In [1]: import numpy as np

In [2]: np.set_printoptions(precision=3, suppress=True, linewidth=160, floatmode="fixed")

In [3]: rd = lambda a: np.round(a, 3) + 0

In [4]: M = np.array([[2.0, -2.0, 0.0, 0.0, 0.0, 0.0],
   ...:     [1.0, 1.0, 0.0, 0.0, 0.0, 0.0],
   ...:     [0.0, 0.0, 3.0, 3.0, 3.0, 2.0],
   ...:     [0.0, 0.0, 2.0, 3.0, 3.0, 2.0],
   ...:     [0.0, 0.0, 2.0, 2.0, 2.0, 3.0],
   ...:     [0.0, 0.0, 1.0, 3.0, 1.0, 1.0]])

In [5]: vec = np.array([-5, 0, 2, -4, -2, 3])

In [6]: target = M @ vec

In [7]: print(target)
[-10.000  -5.000  -6.000  -8.000   1.000  -9.000]

In [8]: print(rd(np.linalg.solve(M, M[:, 2])))
[0.000 0.000 1.000 0.000 0.000 0.000]

In [9]: print(rd(np.linalg.solve(M, target + M[:, 5])))
[-5.000  0.000  2.000 -4.000 -2.000  4.000]

In [10]: print(rd(np.linalg.solve(M, target)))
[-5.000  0.000  2.000 -4.000 -2.000  3.000]

In [11]: print(rd(np.linalg.solve(M, -2 * target)))
[10.000  0.000 -4.000  8.000  4.000 -6.000]

In [12]: print(rd(np.sort(np.linalg.eigvals(M).real)))
[-0.440 -0.440  0.809  1.500  1.500  9.072]

In [13]: print(M @ M)
[[ 2.000 -6.000  0.000  0.000  0.000  0.000]
 [ 3.000 -1.000  0.000  0.000  0.000  0.000]
 [ 0.000  0.000 23.000 30.000 26.000 23.000]
 [ 0.000  0.000 20.000 27.000 23.000 21.000]
 [ 0.000  0.000 17.000 25.000 19.000 17.000]
 [ 0.000  0.000 12.000 17.000 15.000 12.000]]

In [14]: out = np.linalg.inv(M)

In [15]: print(rd(out))
[[ 0.250  0.500  0.000  0.000  0.000  0.000]
 [-0.250  0.500  0.000  0.000  0.000  0.000]
 [ 0.000  0.000  1.000 -1.000  0.000  0.000]
 [ 0.000  0.000 -0.100  0.000 -0.100  0.500]
 [ 0.000  0.000 -0.300  1.000 -0.300 -0.500]
 [ 0.000  0.000 -0.400  0.000  0.600  0.000]]

In [16]: print(rd(np.linalg.det(M) * out))
[[ 10.000  20.000   0.000   0.000   0.000   0.000]
 [-10.000  20.000   0.000   0.000   0.000   0.000]
 [  0.000   0.000  40.000 -40.000   0.000   0.000]
 [  0.000   0.000  -4.000   0.000  -4.000  20.000]
 [  0.000   0.000 -12.000  40.000 -12.000 -20.000]
 [  0.000   0.000 -16.000   0.000  24.000   0.000]]

In [17]: print(rd(np.linalg.det(M) * np.linalg.det(out)))
1.0

In [18]: print(rd(np.linalg.slogdet(M)[0]))
1.0

In [19]: print(np.allclose(out, M.T))
False

In [20]: X = np.array([[-1.95, -2.0, -2.0], [2.0, -2.95, 0.0], [-2.0, -2.0, -1.95]])

In [21]: print(rd(np.linalg.matrix_power(X, 2)))
[[ 3.802 13.800  7.800]
 [-9.800  4.703 -4.000]
 [ 3.800 13.800  7.802]]

In [22]: print(np.allclose(X, X.T))
False

In [23]: print(rd(np.linalg.det(X)))
0.783

In [24]: print(rd(np.sort(np.abs(np.linalg.eigvals(X)))))
[0.050 3.956 3.956]

In [25]: print(np.abs(X).max())
2.95

In [26]: print(np.count_nonzero(X))
8

In [27]: print(rd(X.sum(axis=1)))
[-5.950 -0.950 -5.950]

In [28]: print(X.sum(axis=0))
[-1.950 -6.950 -3.950]

In [29]: rng = np.random.default_rng(59)

In [30]: idx = rng.permutation(3)

In [31]: print(idx)
[2 0 1]

In [32]: out = X[idx][:, idx]

In [33]: print(np.diag(out))
[-1.950 -1.950 -2.950]

In [34]: print(rd(np.sort(np.abs(np.linalg.eigvals(out)))))
[0.050 3.956 3.956]

In [35]: print(np.allclose(out, X))
False

In [36]: print(np.trace(out))
-6.85

In [37]: U, sigma, vt = np.linalg.svd(X)

In [38]: print(np.argmax(sigma[:-1] / (sigma[1:] + 1e-6)) + 1)
2

In [39]: print(rd(sigma))
[4.925 3.471 0.046]

In [40]: out = U[:, :2] @ np.diag(sigma[:2]) @ vt[:2]

In [41]: print(rd(out))
[[-1.966 -2.011 -1.974]
 [ 2.000 -2.950  0.000]
 [-1.984 -1.989 -1.976]]

In [42]: print(np.linalg.matrix_rank(out))
2

In [43]: print(np.linalg.matrix_rank(X, rtol=0.05))
2

In [44]: print(rd(np.linalg.norm(X - out) / np.linalg.norm(X)))
0.008

In [45]: vec = np.array([-1, 3, -2])

In [46]: a = np.maximum(out @ vec, 0)

In [47]: print(out.T @ a)
[0.000 0.000 0.000]

In [48]: print(np.flatnonzero(a > 1e-9))
[]

In [49]: print(rd(np.maximum(out @ vec, 0) - np.maximum(-out @ vec, 0)))
[ -0.119 -10.849  -0.031]

In [50]: print(rd(np.tanh(out @ vec)))
[-0.118 -1.000 -0.031]

In [51]: out = np.array([[3, -3, -2, 0], [2, 3, 0, -3], [-1, -2, -1, 2], [1, -2, 1, -3]])

In [52]: F = np.triu(out, 1)

In [53]: print(F)
[[ 0 -3 -2  0]
 [ 0  0  0 -3]
 [ 0  0  0  2]
 [ 0  0  0  0]]

In [54]: # triangular: eigenvalues sit on the diagonal

In [55]: print(np.einsum("ii->", F))
0

In [56]: print(np.kron(np.eye(2, dtype=int), F))
[[ 0 -3 -2  0  0  0  0  0]
 [ 0  0  0 -3  0  0  0  0]
 [ 0  0  0  2  0  0  0  0]
 [ 0  0  0  0  0  0  0  0]
 [ 0  0  0  0  0 -3 -2  0]
 [ 0  0  0  0  0  0  0 -3]
 [ 0  0  0  0  0  0  0  2]
 [ 0  0  0  0  0  0  0  0]]

In [57]: w1 = np.array([[-2, 2, -2, 2, 2],
    ...:     [1, -1, 3, 3, -1],
    ...:     [-1, 3, -2, 3, -1],
    ...:     [-1, 1, 3, 1, 2]])

In [58]: c = np.array([-2, 2, -1, 1, -1])

In [59]: H = np.maximum(F @ w1 + c, 0)

In [60]: print((H > 0).mean(axis=0))
[0.250 0.500 0.250 0.500 0.500]

In [61]: print(np.linalg.matrix_rank(H))
4

In [62]: print(H)
[[0 0 0 0 4]
 [1 0 0 0 0]
 [0 4 5 3 3]
 [0 2 0 1 0]]

In [63]: cent = np.array([[1, 0, 1], [2, 2, 1], [1, 3, 0], [3, 1, 1], [2, 2, 2]])

In [64]: print(w1 @ cent)
[[10  4  6]
 [ 9  8  1]
 [10  1  3]
 [11 16  5]]

In [65]: out = np.array([[-2, 3], [-1, 3], [-5, -2], [-4, 2], [-3, -3]])

In [66]: print(np.linalg.matrix_rank(np.vstack([H, out.T])))
5

In [67]: print(out.T @ H.T)
[[-12  -2 -50  -6]
 [-12   3  -1   8]]

In [68]: print(np.einsum("ij->j", H))
[1 6 5 4 7]

In [69]: print(np.einsum("ik,kj->ij", H, out))
[[-12 -12]
 [ -2   3]
 [-50  -1]
 [ -6   8]]

In [70]: U, sigma, vt = np.linalg.svd(F)

In [71]: print(rd(sigma))
[3.606 3.606 0.000 0.000]

In [72]: out = U[:, :2] @ np.diag(sigma[:2]) @ vt[:2]

In [73]: print(np.linalg.matrix_rank(F, rtol=0.05))
2

In [74]: print(rd(np.linalg.norm(F - out) / np.linalg.norm(F)))
0.0

In [75]: A = np.load("test6.npy")

In [76]: print(A)
[[3.000 1.000 1.000 1.000 1.000]
 [1.000 3.000 1.000 1.000 1.000]
 [1.000 1.000 3.000 1.000 1.000]
 [1.000 1.000 1.000 3.000 1.000]
 [1.000 1.000 1.000 1.000 3.000]]

In [77]: # equal to its transpose

In [78]: r0 = np.array([1, -2, 0])

In [79]: out = X + np.outer(r0, np.eye(3)[0])

In [80]: print(np.linalg.matrix_rank(out - X))
1

In [81]: print(np.linalg.matrix_rank(np.linalg.inv(out) - np.linalg.inv(X), tol=1e-8))
1

In [82]: idx = rng.permutation(4)

In [83]: print(idx)
[2 3 0 1]

In [84]: out = F[idx][:, idx]

In [85]: print(np.trace(out))
0

In [86]: print(np.diag(out))
[0 0 0 0]

In [87]: print(np.allclose(out, F))
False

In [88]: print(out)
[[ 0  2  0  0]
 [ 0  0  0  0]
 [-2  0  0 -3]
 [ 0 -3  0  0]]

In [89]: r0 = np.array([0, 3, 1, 2, 1])

In [90]: out = A + np.outer(r0, np.eye(5)[4])

In [91]: print(out)
[[3.000 1.000 1.000 1.000 1.000]
 [1.000 3.000 1.000 1.000 4.000]
 [1.000 1.000 3.000 1.000 2.000]
 [1.000 1.000 1.000 3.000 3.000]
 [1.000 1.000 1.000 1.000 4.000]]

In [92]: print(np.linalg.matrix_rank(np.linalg.inv(out) - np.linalg.inv(A), tol=1e-8))
1

In [93]: Q = out.astype(float).copy()

In [94]: for j in range(5):
    ...:     Q[:, j] -= Q[:, :j] @ (Q[:, :j].T @ Q[:, j])
    ...:     Q[:, j] /= np.linalg.norm(Q[:, j])
    ...: 

In [95]: print(rd(Q.T @ Q))
[[1.000 0.000 0.000 0.000 0.000]
 [0.000 1.000 0.000 0.000 0.000]
 [0.000 0.000 1.000 0.000 0.000]
 [0.000 0.000 0.000 1.000 0.000]
 [0.000 0.000 0.000 0.000 1.000]]

In [96]: print(rd(Q))
[[ 0.832 -0.414 -0.268 -0.199 -0.158]
 [ 0.277  0.887 -0.268 -0.199 -0.158]
 [ 0.277  0.118  0.919 -0.199 -0.158]
 [ 0.277  0.118  0.077  0.937 -0.158]
 [ 0.277  0.118  0.077  0.057  0.949]]

In [97]: data = np.array([[1.0, 1.0, 0.0, 0.0, 0.0, 0.0],
    ...:     [1.0, 1.0, 0.0, 0.0, 0.0, 0.0],
    ...:     [0.0, 0.0, 3.0, 2.0, 3.0, 5.0],
    ...:     [0.0, 0.0, 2.0, 5.0, 1.0, 4.0],
    ...:     [0.0, 0.0, 4.0, 5.0, 5.0, 3.0],
    ...:     [0.0, 0.0, 5.0, 0.0, 3.0, 1.0]])

In [98]: # splits into 2 blocks

In [99]: print(rd(np.linalg.matrix_power(data, 3)))
[[  4.000   4.000   0.000   0.000   0.000   0.000]
 [  4.000   4.000   0.000   0.000   0.000   0.000]
 [  0.000   0.000 561.000 460.000 497.000 534.000]
 [  0.000   0.000 485.000 390.000 405.000 457.000]
 [  0.000   0.000 781.000 659.000 658.000 728.000]
 [  0.000   0.000 453.000 354.000 391.000 394.000]]

In [100]: print((data - data.T) / 2)
[[ 0.000  0.000  0.000  0.000  0.000  0.000]
 [ 0.000  0.000  0.000  0.000  0.000  0.000]
 [ 0.000  0.000  0.000  0.000 -0.500  0.000]
 [ 0.000  0.000  0.000  0.000 -2.000  2.000]
 [ 0.000  0.000  0.500  2.000  0.000  0.000]
 [ 0.000  0.000  0.000 -2.000  0.000  0.000]]

In [101]: print(rd(np.abs(np.linalg.eigvals(data)).max()))
12.696

In [102]: print(data @ data)
[[ 2.000  2.000  0.000  0.000  0.000  0.000]
 [ 2.000  2.000  0.000  0.000  0.000  0.000]
 [ 0.000  0.000 50.000 31.000 41.000 37.000]
 [ 0.000  0.000 40.000 34.000 28.000 37.000]
 [ 0.000  0.000 57.000 58.000 51.000 58.000]
 [ 0.000  0.000 32.000 25.000 33.000 35.000]]

In [103]: print(np.allclose(data @ data.T, data.T @ data))
False

In [104]: print(rd(np.linalg.det(data)))
0.0

In [105]: print(rd(np.sort(np.abs(np.linalg.eigvals(data)))))
[ 0.000  2.000  2.706  2.706  2.710 12.696]

In [106]: E = np.loadtxt("m.csv", delimiter=",")

In [107]: print(E)
[[ 3.000  3.000  2.000]
 [ 6.000  4.000  5.000]
 [ 9.000  5.000  8.000]
 [ 6.000  4.000  5.000]
 [ 3.000  3.000  2.000]
 [ 9.000  5.000  8.000]
 [ 9.000  5.000  8.000]
 [12.000  6.000 11.000]
 [ 6.000  4.000  5.000]
 [ 9.000  5.000  8.000]
 [ 9.000  5.000  8.000]
 [12.000  6.000 11.000]
 [12.000  6.000 11.000]
 [ 9.000  5.000  8.000]
 [ 9.000  5.000  8.000]
 [ 6.000  4.000  5.000]
 [ 6.000  4.000  5.000]
 [ 6.000  4.000  5.000]
 [ 6.000  4.000  5.000]
 [ 9.000  5.000  8.000]
 [ 6.000  4.000  5.000]
 [ 9.000  5.000  8.000]]

In [108]: # row 3 repeats row 1

In [109]: cen = E - E.mean(axis=0)

In [110]: U, sigma, vt = np.linalg.svd(cen, full_matrices=False)

In [111]: print(np.linalg.matrix_rank(cen))
1

In [112]: print(rd(sigma ** 2 / (sigma ** 2).sum()))
[1.000 0.000 0.000]
